$ ipython --no-banner

In [1]: import numpy as np

In [2]: import numpy.linalg as la

In [3]: np.set_printoptions(suppress=True, linewidth=200)

In [4]: rnd = lambda a: np.round(a, 1) + 0

In [5]: other = np.array([[-1, -1, 0, -1, 2, 2, 2, 2, 1, -4],
   ...:     [4, -5, -3, -2, 4, 5, 2, -2, 2, 1],
   ...:     [4, 3, 0, -1, -3, 2, 1, -4, -5, 2],
   ...:     [-3, -1, -4, -2, -4, 5, -2, -1, -2, 0],
   ...:     [2, 4, 1, 0, 3, -1, 4, 1, -2, 4],
   ...:     [3, -5, 2, -3, -5, 2, -5, 5, -5, -3],
   ...:     [-4, -3, 3, -4, 3, 2, -1, -5, 0, 1],
   ...:     [-5, -4, 3, -5, -3, -1, 2, 3, 0, -4],
   ...:     [-4, -3, 2, 4, -4, -3, -5, -1, 3, 2],
   ...:     [-3, -2, -4, 0, 3, -3, -3, 4, 1, 3]])

In [6]: data = np.triu(other, 1)

In [7]: data
Out[7]: 
array([[ 0, -1,  0, -1,  2,  2,  2,  2,  1, -4],
       [ 0,  0, -3, -2,  4,  5,  2, -2,  2,  1],
       [ 0,  0,  0, -1, -3,  2,  1, -4, -5,  2],
       [ 0,  0,  0,  0, -4,  5, -2, -1, -2,  0],
       [ 0,  0,  0,  0,  0, -1,  4,  1, -2,  4],
       [ 0,  0,  0,  0,  0,  0, -5,  5, -5, -3],
       [ 0,  0,  0,  0,  0,  0,  0, -5,  0,  1],
       [ 0,  0,  0,  0,  0,  0,  0,  0,  0, -4],
       [ 0,  0,  0,  0,  0,  0,  0,  0,  0,  2],
       [ 0,  0,  0,  0,  0,  0,  0,  0,  0,  0]])

In [8]: rnd(data @ la.pinv(data) @ data)
Out[8]: 
array([[ 0., -1.,  0., -1.,  2.,  2.,  2.,  2.,  1., -4.],
       [ 0.,  0., -3., -2.,  4.,  5.,  2., -2.,  2.,  1.],
       [ 0.,  0.,  0., -1., -3.,  2.,  1., -4., -5.,  2.],
       [ 0.,  0.,  0.,  0., -4.,  5., -2., -1., -2.,  0.],
       [ 0.,  0.,  0.,  0.,  0., -1.,  4.,  1., -2.,  4.],
       [ 0.,  0.,  0.,  0.,  0.,  0., -5.,  5., -5., -3.],
       [ 0.,  0.,  0.,  0.,  0.,  0.,  0., -5.,  0.,  1.],
       [ 0.,  0.,  0.,  0.,  0.,  0.,  0.,  0.,  0., -4.],
       [ 0.,  0.,  0.,  0.,  0.,  0.,  0.,  0.,  0.,  2.],
       [ 0.,  0.,  0.,  0.,  0.,  0.,  0.,  0.,  0.,  0.]])

In [9]: la.lstsq(data[:-1].T, data[-1])[2]
Out[9]: np.int32(8)

In [10]: np.abs(np.diag(la.qr(data)[1])) > 1e-9
Out[10]: array([False, False, False, False, False, False, False, False, False, False])

In [11]: rnd(np.trace(la.pinv(data) @ data))
Out[11]: np.float64(8.0)

In [12]: rng = np.random.default_rng(1752)

In [13]: idx = rng.permutation(10)

In [14]: idx
Out[14]: array([1, 8, 4, 7, 5, 2, 0, 3, 6, 9])

In [15]: other = data[idx][:, idx]

In [16]: np.allclose(other, data)
Out[16]: False

In [17]: other
Out[17]: 
array([[ 0,  2,  4, -2,  5, -3,  0, -2,  2,  1],
       [ 0,  0,  0,  0,  0,  0,  0,  0,  0,  2],
       [ 0, -2,  0,  1, -1,  0,  0,  0,  4,  4],
       [ 0,  0,  0,  0,  0,  0,  0,  0,  0, -4],
       [ 0, -5,  0,  5,  0,  0,  0,  0, -5, -3],
       [ 0, -5, -3, -4,  2,  0,  0, -1,  1,  2],
       [-1,  1,  2,  2,  2,  0,  0, -1,  2, -4],
       [ 0, -2, -4, -1,  5,  0,  0,  0, -2,  0],
       [ 0,  0,  0, -5,  0,  0,  0,  0,  0,  1],
       [ 0,  0,  0,  0,  0,  0,  0,  0,  0,  0]])

In [18]: rnd(np.sort(np.abs(la.eigvals(other))))
Out[18]: array([0., 0., 0., 0., 0., 0., 0., 0., 0., 0.])

In [19]: np.trace(other)
Out[19]: np.int64(0)
